$ ipython --no-banner

In [1]: import numpy as np

In [2]: np.set_printoptions(precision=3, suppress=True, linewidth=120)

In [3]: E = np.load("case18.npy")

In [4]: print(E)
[[0.116 0.163 0.023 0.186 0.186 0.209 0.116]
 [0.031 0.25  0.125 0.062 0.25  0.062 0.219]
 [0.154 0.077 0.154 0.231 0.128 0.205 0.051]
 [0.154 0.077 0.231 0.051 0.179 0.077 0.231]
 [0.211 0.105 0.158 0.237 0.132 0.158 0.   ]
 [0.    0.1   0.2   0.233 0.2   0.233 0.033]
 [0.209 0.093 0.07  0.14  0.186 0.163 0.14 ]]

In [5]: print(E @ np.ones(7))
[1. 1. 1. 1. 1. 1. 1.]

In [6]: print(np.linalg.matrix_power(E, 100))
[[0.126 0.119 0.146 0.167 0.177 0.159 0.107]
 [0.126 0.119 0.146 0.167 0.177 0.159 0.107]
 [0.126 0.119 0.146 0.167 0.177 0.159 0.107]
 [0.126 0.119 0.146 0.167 0.177 0.159 0.107]
 [0.126 0.119 0.146 0.167 0.177 0.159 0.107]
 [0.126 0.119 0.146 0.167 0.177 0.159 0.107]
 [0.126 0.119 0.146 0.167 0.177 0.159 0.107]]

In [7]: pr = np.eye(7)[5]

In [8]: for _ in range(4):
   ...:     pr = pr @ E
   ...:     print(pr.round(3))
   ...: 
[0.    0.1   0.2   0.233 0.2   0.233 0.033]
[0.119 0.106 0.178 0.171 0.172 0.157 0.098]
[0.127 0.116 0.148 0.169 0.174 0.161 0.104]
[0.126 0.118 0.146 0.167 0.177 0.159 0.107]

In [9]: other = np.linalg.inv(E)

In [10]: print(np.round(np.linalg.det(E) * other, 3) + 0)
[[0. 0. 0. 0. 0. 0. 0.]
 [0. 0. 0. 0. 0. 0. 0.]
 [0. 0. 0. 0. 0. 0. 0.]
 [0. 0. 0. 0. 0. 0. 0.]
 [0. 0. 0. 0. 0. 0. 0.]
 [0. 0. 0. 0. 0. 0. 0.]
 [0. 0. 0. 0. 0. 0. 0.]]

In [11]: print(round(float(np.linalg.det(E) * np.linalg.det(other)), 3))
1.0

In [12]: print(round(np.linalg.cond(E), 3))
318.826

In [13]: print(np.round(np.linalg.inv(other), 3) + 0)
[[0.116 0.163 0.023 0.186 0.186 0.209 0.116]
 [0.031 0.25  0.125 0.062 0.25  0.062 0.219]
 [0.154 0.077 0.154 0.231 0.128 0.205 0.051]
 [0.154 0.077 0.231 0.051 0.179 0.077 0.231]
 [0.211 0.105 0.158 0.237 0.132 0.158 0.   ]
 [0.    0.1   0.2   0.233 0.2   0.233 0.033]
 [0.209 0.093 0.07  0.14  0.186 0.163 0.14 ]]

In [14]: feats = np.load("data.npy")

In [15]: print(feats)
[[36 30 30 54 48 48  0 12 24 36 18 36 30 48]
 [30 25 25 45 40 40  0 10 20 30 15 30 25 40]
 [30 25 25 45 40 40  0 10 20 30 15 30 25 40]
 [54 45 45 81 72 72  0 18 36 54 27 54 45 72]
 [48 40 40 72 64 64  0 16 32 48 24 48 40 64]
 [48 40 40 72 64 64  0 16 32 48 24 48 40 64]
 [ 0  0  0  0  0  0  0  0  0  0  0  0  0  0]
 [12 10 10 18 16 16  0  4  8 12  6 12 10 16]
 [24 20 20 36 32 32  0  8 16 24 12 24 20 32]
 [36 30 30 54 48 48  0 12 24 36 18 36 30 48]
 [18 15 15 27 24 24  0  6 12 18  9 18 15 24]
 [36 30 30 54 48 48  0 12 24 36 18 36 30 48]
 [30 25 25 45 40 40  0 10 20 30 15 30 25 40]
 [48 40 40 72 64 64  0 16 32 48 24 48 40 64]]

In [16]: print(np.argsort(-np.linalg.norm(feats, axis=0).round(6), kind="stable")[:3])
[3 4 5]

In [17]: print(np.linalg.matrix_rank(feats, rtol=0.1))
1

In [18]: print([round(float(x), 3) for x in np.linalg.svd(feats, compute_uv=False)[:3]])
[485.0, 0.0, 0.0]

In [19]: print(np.linalg.norm(feats, axis=1).argmax())
3

In [20]: print(feats[1] @ feats[13])
19400

In [21]: w, evecs = np.linalg.eigh(feats)

In [22]: print(np.linalg.eigvalsh(feats + 4 * np.eye(14)))
[  4.   4.   4.   4.   4.   4.   4.   4.   4.   4.   4.   4.   4. 489.]

In [23]: print((w > 1e-8).sum(), (w < -1e-8).sum())
1 0

In [24]: print(np.abs(evecs[:, -1]))
[0.272 0.227 0.227 0.409 0.363 0.363 0.    0.091 0.182 0.272 0.136 0.272 0.227 0.363]

In [25]: print(np.allclose(feats @ feats.T, feats.T @ feats))
True

In [26]: assert feats == feats.T
Traceback (most recent call last):
  Cell In[26], line 1
    assert feats == feats.T
ValueError: The truth value of an array with more than one element is ambiguous. Use a.any() or a.all()


In [27]: print(round(float(np.abs(np.linalg.eigvals(feats)).max()), 3))
485.0

In [28]: print(np.round(np.sort(np.abs(np.linalg.eigvals(feats))), 3) + 0)
[  0.   0.   0.   0.   0.   0.   0.   0.   0.   0.   0.   0.   0. 485.]

In [29]: w, evecs = np.linalg.eigh(feats)

In [30]: vec = np.array([2, 0, 2, 1, 1, 2, 0, 2, 1, 0, 0, 2, 1, 0])

In [31]: print((np.sign(evecs[:, -1].round(6)) == np.sign(evecs[0, -1].round(6))).astype(int))
[1 1 1 1 1 1 0 1 1 1 1 1 1 1]

In [32]: K = np.loadtxt("w.csv", delimiter=",")

In [33]: print(K)
[[  0.1  -1.4  -0.9  -0.1  -0.1   0.3  -0.5  -0.6  -0.1   0.2  -1.1   0.2   1.2  -5.    0. ]
 [  1.3  -1.    0.1   1.1  -0.5   0.5   0.4  -0.6   1.7  -2.4  -0.7  -1.5  -1.2  -5.   -0.4]
 [  0.5   0.2  -0.2  -1.1   1.8  -1.    0.9  -0.5   2.4   0.6   0.3   0.3   0.3  28.   -1.4]
 [  1.2  -0.1  -0.4  -0.7  -1.1  -0.9   2.1  -0.2   0.5  -0.4   0.3   0.3   1.8  12.    2. ]
 [ -0.4  -0.8   1.3   1.5  -0.5   0.2  -0.8   0.4   0.4  -0.5   0.7   1.3   1.3  -5.   -1.3]
 [  1.4  -1.4  -0.2  -1.4  -1.1  -0.7   1.2   1.6   0.2  -1.    1.8  -1.4  -1.1  -5.    0.4]
 [ -2.    1.1   0.1   0.5  -0.1  -0.2   1.   -1.1   0.1  -0.1   1.1   0.2   1.5  -9.    0.2]
 [  0.7   0.1   0.4   1.7  -0.2   1.6  -1.4  -0.1  -0.6   1.8  -1.4   0.5   0.6   9.    1.3]
 [ -0.6  -1.4   1.7   0.    0.2   0.3   0.   -0.2   1.   -1.2   0.    0.1   0.4  -6.   -1.4]
 [ -1.3   0.3  -0.5  -1.4   0.7   1.8   0.4   1.7  -0.2  -0.5   0.7   0.9   0.   -8.    0. ]
 [ -1.2  -2.2   0.8  -0.1   0.5   1.3   0.7   0.1   1.6   0.7  -1.5   0.6   0.2  -7.    0.2]
 [ -0.8   1.8  -0.1  -0.6   1.4  -0.6  -0.3  -0.9  -1.9  -0.7   0.3   1.1  -0.4  -6.    0.7]
 [ -1.1   0.   -0.7  -1.4  -0.1   0.2   0.    1.7  -0.2   2.   -1.5  -1.3   0.8  -4.    1.4]
 [  1.3  -0.3   2.5   0.6   0.5   0.5   0.1  -1.2  -1.6  -1.8  -0.1  -1.5  -0.6 -16.   -1.6]]

In [34]: def softmax(z):
    ...:     e = np.exp(z - z.max(axis=-1, keepdims=True))
    ...:     return e / e.sum(axis=-1, keepdims=True)
    ...: 

In [35]: print(np.round(softmax(K[6]), 3) + 0)
[0.006 0.133 0.049 0.073 0.04  0.036 0.12  0.015 0.049 0.04  0.133 0.054 0.198 0.    0.054]

In [36]: print(np.round(softmax(10 * K[6]), 3) + 0)
[0.    0.018 0.    0.    0.    0.    0.006 0.    0.    0.    0.018 0.    0.958 0.    0.   ]

In [37]: print(softmax(K).sum(axis=1))
[1. 1. 1. 1. 1. 1. 1. 1. 1. 1. 1. 1. 1. 1.]

In [38]: S = K @ K.T / np.sqrt(15)

In [39]: print(softmax(S).round(6).argmax(axis=1))
[13 13  2  2 13 13 13  2 13 13 13 13 13 13]

In [40]: other = K / np.linalg.norm(K, axis=1)
Traceback (most recent call last):
  Cell In[40], line 1
    other = K / np.linalg.norm(K, axis=1)
ValueError: operands could not be broadcast together with shapes (14,15) (14,) 


In [41]: other = K / np.linalg.norm(K, axis=1, keepdims=True)

In [42]: gram = other @ other.T

In [43]: print(gram[2])
[-0.89  -0.752  1.     0.942 -0.821 -0.744 -0.925  0.88  -0.861 -0.908 -0.853 -0.853 -0.7   -0.958]

In [44]: print(np.linalg.norm(other, axis=1))
[1. 1. 1. 1. 1. 1. 1. 1. 1. 1. 1. 1. 1. 1.]

In [45]: gram = K.T @ K

In [46]: print((K @ K.T).shape)
(14, 14)

In [47]: print(np.allclose(gram, gram.T))
True

In [48]: T = np.stack([K, 4 * K, K[::-1]])

In [49]: print((T @ K.T).shape)
(3, 14, 14)

In [50]: print(np.linalg.matrix_rank(T))
[14 14 14]

In [51]: print(T.shape)
(3, 14, 15)

In [52]: print(np.einsum("bij,cij->bc", T, T))
[[ 1850.49  7401.96  -355.22]
 [ 7401.96 29607.84 -1420.88]
 [ -355.22 -1420.88  1850.49]]

In [53]: vec = np.array([1, 1, -1, -2, 1, 0, -2, 0, -2, -2, 1, -1, 2, 1, -2])

In [54]: print((K * vec).sum(axis=1))
[ -3.4  -7.7  28.5   9.   -4.6  -3.7  -9.6   2.9  -5.6  -4.6 -18.6   0.5  -6.7  -8.2]

In [55]: print(np.einsum("ij,j->i", K, vec))
[ -3.4  -7.7  28.5   9.   -4.6  -3.7  -9.6   2.9  -5.6  -4.6 -18.6   0.5  -6.7  -8.2]

In [56]: print(np.sign((K @ vec).round(6)))
[-1. -1.  1.  1. -1. -1. -1.  1. -1. -1. -1.  1. -1. -1.]

In [57]: print(np.linalg.norm(K @ vec) <= np.linalg.norm(K, 2) * np.linalg.norm(vec) + 1e-9)
True

In [58]: print(K @ np.ones(15))
[ -7.8  -8.2  31.1  16.4  -2.2  -6.7  -6.7  14.   -7.1  -5.4  -5.3  -7.   -4.2 -19.2]

In [59]: print(K @ (2 * vec))
[ -6.8 -15.4  57.   18.   -9.2  -7.4 -19.2   5.8 -11.2  -9.2 -37.2   1.  -13.4 -16.4]

In [60]: print(K @ np.eye(15)[14])
[ 0.  -0.4 -1.4  2.  -1.3  0.4  0.2  1.3 -1.4  0.   0.2  0.7  1.4 -1.6]

In [61]: other = np.array([[0.9],
    ...:     [0.2],
    ...:     [-0.1],
    ...:     [0.3],
    ...:     [2.0],
    ...:     [-0.7],
    ...:     [1.1],
    ...:     [-0.3],
    ...:     [-1.5],
    ...:     [0.8],
    ...:     [-0.9],
    ...:     [-0.2],
    ...:     [0.7],
    ...:     [0.6],
    ...:     [-1.1]])

In [62]: basis = np.array([[0.6, 1.7, -0.7, -1.9, -0.8, -0.7, -0.1, -0.3]])

In [63]: m1 = other @ basis

In [64]: print(m1)
[[ 0.54  1.53 -0.63 -1.71 -0.72 -0.63 -0.09 -0.27]
 [ 0.12  0.34 -0.14 -0.38 -0.16 -0.14 -0.02 -0.06]
 [-0.06 -0.17  0.07  0.19  0.08  0.07  0.01  0.03]
 [ 0.18  0.51 -0.21 -0.57 -0.24 -0.21 -0.03 -0.09]
 [ 1.2   3.4  -1.4  -3.8  -1.6  -1.4  -0.2  -0.6 ]
 [-0.42 -1.19  0.49  1.33  0.56  0.49  0.07  0.21]
 [ 0.66  1.87 -0.77 -2.09 -0.88 -0.77 -0.11 -0.33]
 [-0.18 -0.51  0.21  0.57  0.24  0.21  0.03  0.09]
 [-0.9  -2.55  1.05  2.85  1.2   1.05  0.15  0.45]
 [ 0.48  1.36 -0.56 -1.52 -0.64 -0.56 -0.08 -0.24]
 [-0.54 -1.53  0.63  1.71  0.72  0.63  0.09  0.27]
 [-0.12 -0.34  0.14  0.38  0.16  0.14  0.02  0.06]
 [ 0.42  1.19 -0.49 -1.33 -0.56 -0.49 -0.07 -0.21]
 [ 0.36  1.02 -0.42 -1.14 -0.48 -0.42 -0.06 -0.18]
 [-0.66 -1.87  0.77  2.09  0.88  0.77  0.11  0.33]]

In [65]: rk = np.linalg.matrix_rank(m1)

In [66]: print(rk)
1

In [67]: N = np.linalg.svd(m1)[2][rk:].T

In [68]: print([int(np.linalg.matrix_rank(m1[:i])) for i in range(1, len(m1) + 1)])
[1, 1, 1, 1, 1, 1, 1, 1, 1, 1, 1, 1, 1, 1, 1]

In [69]: print(np.allclose(m1 @ N, 0))
True

In [70]: print(np.linalg.matrix_rank(m1.T @ m1), np.linalg.matrix_rank(m1 @ m1.T))
1 1

In [71]: print([int(np.linalg.matrix_rank(np.delete(m1, i, axis=0))) for i in range(15)])
[1, 1, 1, 1, 1, 1, 1, 1, 1, 1, 1, 1, 1, 1, 1]

In [72]: th = np.radians(30)

In [73]: r_ = np.eye(8)

In [74]: r_[0, 0] = r_[1, 1] = np.cos(th)

In [75]: r_[0, 1], r_[1, 0] = -np.sin(th), np.sin(th)

In [76]: print(r_)
[[ 0.866 -0.5    0.     0.     0.     0.     0.     0.   ]
 [ 0.5    0.866  0.     0.     0.     0.     0.     0.   ]
 [ 0.     0.     1.     0.     0.     0.     0.     0.   ]
 [ 0.     0.     0.     1.     0.     0.     0.     0.   ]
 [ 0.     0.     0.     0.     1.     0.     0.     0.   ]
 [ 0.     0.     0.     0.     0.     1.     0.     0.   ]
 [ 0.     0.     0.     0.     0.     0.     1.     0.   ]
 [ 0.     0.     0.     0.     0.     0.     0.     1.   ]]

In [77]: other = m1 @ r_.T

In [78]: print(np.abs(other - m1).max(axis=0))
[1.861 0.144 0.    0.    0.    0.    0.    0.   ]

In [79]: print(np.allclose(np.linalg.norm(m1, axis=1), np.linalg.norm(other, axis=1)))
True

In [80]: left, sigma, Vt = np.linalg.svd(m1)

In [81]: print(np.argmax(sigma[:-1] / (sigma[1:] + 1e-6)) + 1)
1

In [82]: other = left[:, :1] @ np.diag(sigma[:1]) @ Vt[:1]

In [83]: print(np.round(np.linalg.norm(m1 - other, 2), 3), round(sigma[1], 3))
0.0 0.0

In [84]: print(np.round(np.linalg.norm(m1 - other) / np.linalg.norm(m1), 3))
0.0

In [85]: print(np.linalg.matrix_rank(m1, rtol=0.05))
1

In [86]: print(np.round(np.abs(m1 - other).max(), 3))
0.0

In [87]: print(round(float(np.trace(np.linalg.pinv(m1) @ m1)), 3))
1.0

In [88]: print(np.linalg.lstsq(m1[:-1].T, m1[-1])[2])
1

In [89]: print(m1 @ np.linalg.pinv(m1) @ m1)
[[ 0.54  1.53 -0.63 -1.71 -0.72 -0.63 -0.09 -0.27]
 [ 0.12  0.34 -0.14 -0.38 -0.16 -0.14 -0.02 -0.06]
 [-0.06 -0.17  0.07  0.19  0.08  0.07  0.01  0.03]
 [ 0.18  0.51 -0.21 -0.57 -0.24 -0.21 -0.03 -0.09]
 [ 1.2   3.4  -1.4  -3.8  -1.6  -1.4  -0.2  -0.6 ]
 [-0.42 -1.19  0.49  1.33  0.56  0.49  0.07  0.21]
 [ 0.66  1.87 -0.77 -2.09 -0.88 -0.77 -0.11 -0.33]
 [-0.18 -0.51  0.21  0.57  0.24  0.21  0.03  0.09]
 [-0.9  -2.55  1.05  2.85  1.2   1.05  0.15  0.45]
 [ 0.48  1.36 -0.56 -1.52 -0.64 -0.56 -0.08 -0.24]
 [-0.54 -1.53  0.63  1.71  0.72  0.63  0.09  0.27]
 [-0.12 -0.34  0.14  0.38  0.16  0.14  0.02  0.06]
 [ 0.42  1.19 -0.49 -1.33 -0.56 -0.49 -0.07 -0.21]
 [ 0.36  1.02 -0.42 -1.14 -0.48 -0.42 -0.06 -0.18]
 [-0.66 -1.87  0.77  2.09  0.88  0.77  0.11  0.33]]

In [90]: print(np.abs(np.diag(np.linalg.qr(m1)[1])) > 1e-9)
[ True False False False False False False False]

In [91]: data = np.loadtxt("out10.csv", delimiter=",")

In [92]: print(data)
[[-0.512 -0.648 -0.102 -0.142 -0.277  0.157 -0.219 -0.087  0.213  0.203  0.209  0.015]
 [ 0.    -0.04   0.458 -0.229  0.18  -0.249 -0.548 -0.375  0.043 -0.173 -0.257  0.322]
 [ 0.245 -0.234 -0.152 -0.021  0.724 -0.019 -0.078 -0.014  0.435 -0.033  0.282 -0.245]
 [ 0.067  0.409 -0.398 -0.45  -0.189  0.344 -0.465  0.024  0.111 -0.222  0.063 -0.179]
 [ 0.379 -0.368  0.154  0.024 -0.271 -0.032 -0.122  0.632  0.201 -0.37  -0.172  0.045]
 [ 0.29   0.211  0.203 -0.208 -0.124  0.001 -0.037  0.183  0.343  0.738  0.11   0.25 ]
 [-0.134  0.234 -0.264  0.602 -0.208 -0.379 -0.264 -0.076  0.471  0.003 -0.103 -0.024]
 [ 0.535 -0.261 -0.4    0.245 -0.101  0.171 -0.134 -0.335 -0.249  0.059  0.1    0.426]
 [ 0.089 -0.004  0.069  0.001 -0.107 -0.5   -0.335  0.152 -0.436  0.082  0.57  -0.26 ]
 [-0.334  0.178 -0.153  0.004  0.246 -0.028  0.009  0.373 -0.012 -0.206  0.336  0.691]
 [ 0.067 -0.107 -0.411 -0.508 -0.112 -0.606  0.345 -0.11   0.103 -0.058 -0.149  0.099]
 [-0.134 -0.103 -0.327  0.014  0.321 -0.055 -0.309  0.357 -0.328  0.375 -0.533 -0.049]]

In [93]: other = np.linalg.inv(data)

In [94]: print(round(np.linalg.cond(data), 3))
1.0

In [95]: print(np.round(np.linalg.inv(other), 3) + 0)
[[-0.512 -0.648 -0.102 -0.142 -0.277  0.157 -0.219 -0.087  0.213  0.203  0.209  0.015]
 [ 0.    -0.04   0.458 -0.229  0.18  -0.249 -0.548 -0.375  0.043 -0.173 -0.257  0.322]
 [ 0.245 -0.234 -0.152 -0.021  0.724 -0.019 -0.078 -0.014  0.435 -0.033  0.282 -0.245]
 [ 0.067  0.409 -0.398 -0.45  -0.189  0.344 -0.465  0.024  0.111 -0.222  0.063 -0.179]
 [ 0.379 -0.368  0.154  0.024 -0.271 -0.032 -0.122  0.632  0.201 -0.37  -0.172  0.045]
 [ 0.29   0.211  0.203 -0.208 -0.124  0.001 -0.037  0.183  0.343  0.738  0.11   0.25 ]
 [-0.134  0.234 -0.264  0.602 -0.208 -0.379 -0.264 -0.076  0.471  0.003 -0.103 -0.024]
 [ 0.535 -0.261 -0.4    0.245 -0.101  0.171 -0.134 -0.335 -0.249  0.059  0.1    0.426]
 [ 0.089 -0.004  0.069  0.001 -0.107 -0.5   -0.335  0.152 -0.436  0.082  0.57  -0.26 ]
 [-0.334  0.178 -0.153  0.004  0.246 -0.028  0.009  0.373 -0.012 -0.206  0.336  0.691]
 [ 0.067 -0.107 -0.411 -0.508 -0.112 -0.606  0.345 -0.11   0.103 -0.058 -0.149  0.099]
 [-0.134 -0.103 -0.327  0.014  0.321 -0.055 -0.309  0.357 -0.328  0.375 -0.533 -0.049]]

In [96]: print(other.round(3) + 0)
[[-0.512  0.     0.245  0.067  0.379  0.29  -0.134  0.535  0.089 -0.334  0.067 -0.134]
 [-0.648 -0.04  -0.234  0.409 -0.368  0.211  0.234 -0.261 -0.004  0.178 -0.107 -0.103]
 [-0.102  0.458 -0.152 -0.398  0.154  0.203 -0.264 -0.4    0.069 -0.153 -0.411 -0.327]
 [-0.142 -0.229 -0.021 -0.45   0.024 -0.208  0.602  0.245  0.001  0.004 -0.508  0.014]
 [-0.277  0.18   0.724 -0.189 -0.271 -0.124 -0.208 -0.101 -0.107  0.246 -0.112  0.321]
 [ 0.157 -0.249 -0.019  0.344 -0.032  0.001 -0.379  0.171 -0.5   -0.028 -0.606 -0.055]
 [-0.219 -0.548 -0.078 -0.465 -0.122 -0.037 -0.264 -0.134 -0.335  0.009  0.345 -0.309]
 [-0.087 -0.375 -0.014  0.024  0.632  0.183 -0.076 -0.335  0.152  0.373 -0.11   0.357]
 [ 0.213  0.043  0.435  0.111  0.201  0.343  0.471 -0.249 -0.436 -0.012  0.103 -0.328]
 [ 0.203 -0.173 -0.033 -0.222 -0.37   0.738  0.003  0.059  0.082 -0.206 -0.058  0.375]
 [ 0.209 -0.257  0.282  0.063 -0.172  0.11  -0.103  0.1    0.57   0.336 -0.149 -0.533]
 [ 0.015  0.322 -0.245 -0.179  0.045  0.25  -0.024  0.426 -0.26   0.691  0.099 -0.049]]

In [97]: print(np.round(np.linalg.det(data) * other, 3) + 0)
[[ 0.512  0.    -0.245 -0.067 -0.379 -0.29   0.134 -0.535 -0.089  0.334 -0.067  0.134]
 [ 0.648  0.04   0.234 -0.409  0.368 -0.211 -0.234  0.261  0.004 -0.178  0.107  0.103]
 [ 0.102 -0.458  0.152  0.398 -0.154 -0.203  0.264  0.4   -0.069  0.153  0.411  0.327]
 [ 0.142  0.229  0.021  0.45  -0.024  0.208 -0.602 -0.245 -0.001 -0.004  0.508 -0.014]
 [ 0.277 -0.18  -0.724  0.189  0.271  0.124  0.208  0.101  0.107 -0.246  0.112 -0.321]
 [-0.157  0.249  0.019 -0.344  0.032 -0.001  0.379 -0.171  0.5    0.028  0.606  0.055]
 [ 0.219  0.548  0.078  0.465  0.122  0.037  0.264  0.134  0.335 -0.009 -0.345  0.309]
 [ 0.087  0.375  0.014 -0.024 -0.632 -0.183  0.076  0.335 -0.152 -0.373  0.11  -0.357]
 [-0.213 -0.043 -0.435 -0.111 -0.201 -0.343 -0.471  0.249  0.436  0.012 -0.103  0.328]
 [-0.203  0.173  0.033  0.222  0.37  -0.738 -0.003 -0.059 -0.082  0.206  0.058 -0.375]
 [-0.209  0.257 -0.282 -0.063  0.172 -0.11   0.103 -0.1   -0.57  -0.336  0.149  0.533]
 [-0.015 -0.322  0.245  0.179 -0.045 -0.25   0.024 -0.426  0.26  -0.691 -0.099  0.049]]

In [98]: print(np.round(data @ other, 3) + 0)
[[1. 0. 0. 0. 0. 0. 0. 0. 0. 0. 0. 0.]
 [0. 1. 0. 0. 0. 0. 0. 0. 0. 0. 0. 0.]
 [0. 0. 1. 0. 0. 0. 0. 0. 0. 0. 0. 0.]
 [0. 0. 0. 1. 0. 0. 0. 0. 0. 0. 0. 0.]
 [0. 0. 0. 0. 1. 0. 0. 0. 0. 0. 0. 0.]
 [0. 0. 0. 0. 0. 1. 0. 0. 0. 0. 0. 0.]
 [0. 0. 0. 0. 0. 0. 1. 0. 0. 0. 0. 0.]
 [0. 0. 0. 0. 0. 0. 0. 1. 0. 0. 0. 0.]
 [0. 0. 0. 0. 0. 0. 0. 0. 1. 0. 0. 0.]
 [0. 0. 0. 0. 0. 0. 0. 0. 0. 1. 0. 0.]
 [0. 0. 0. 0. 0. 0. 0. 0. 0. 0. 1. 0.]
 [0. 0. 0. 0. 0. 0. 0. 0. 0. 0. 0. 1.]]

In [99]: print(round(np.linalg.slogdet(data)[0], 3))
-1.0

In [100]: print(np.round(np.linalg.det(data) * np.linalg.det(other), 3))
1.0

In [101]: print((np.abs(other) > 1e-9).astype(int))
[[1 0 1 1 1 1 1 1 1 1 1 1]
 [1 1 1 1 1 1 1 1 1 1 1 1]
 [1 1 1 1 1 1 1 1 1 1 1 1]
 [1 1 1 1 1 1 1 1 1 1 1 1]
 [1 1 1 1 1 1 1 1 1 1 1 1]
 [1 1 1 1 1 1 1 1 1 1 1 1]
 [1 1 1 1 1 1 1 1 1 1 1 1]
 [1 1 1 1 1 1 1 1 1 1 1 1]
 [1 1 1 1 1 1 1 1 1 1 1 1]
 [1 1 1 1 1 1 1 1 1 1 1 1]
 [1 1 1 1 1 1 1 1 1 1 1 1]
 [1 1 1 1 1 1 1 1 1 1 1 1]]
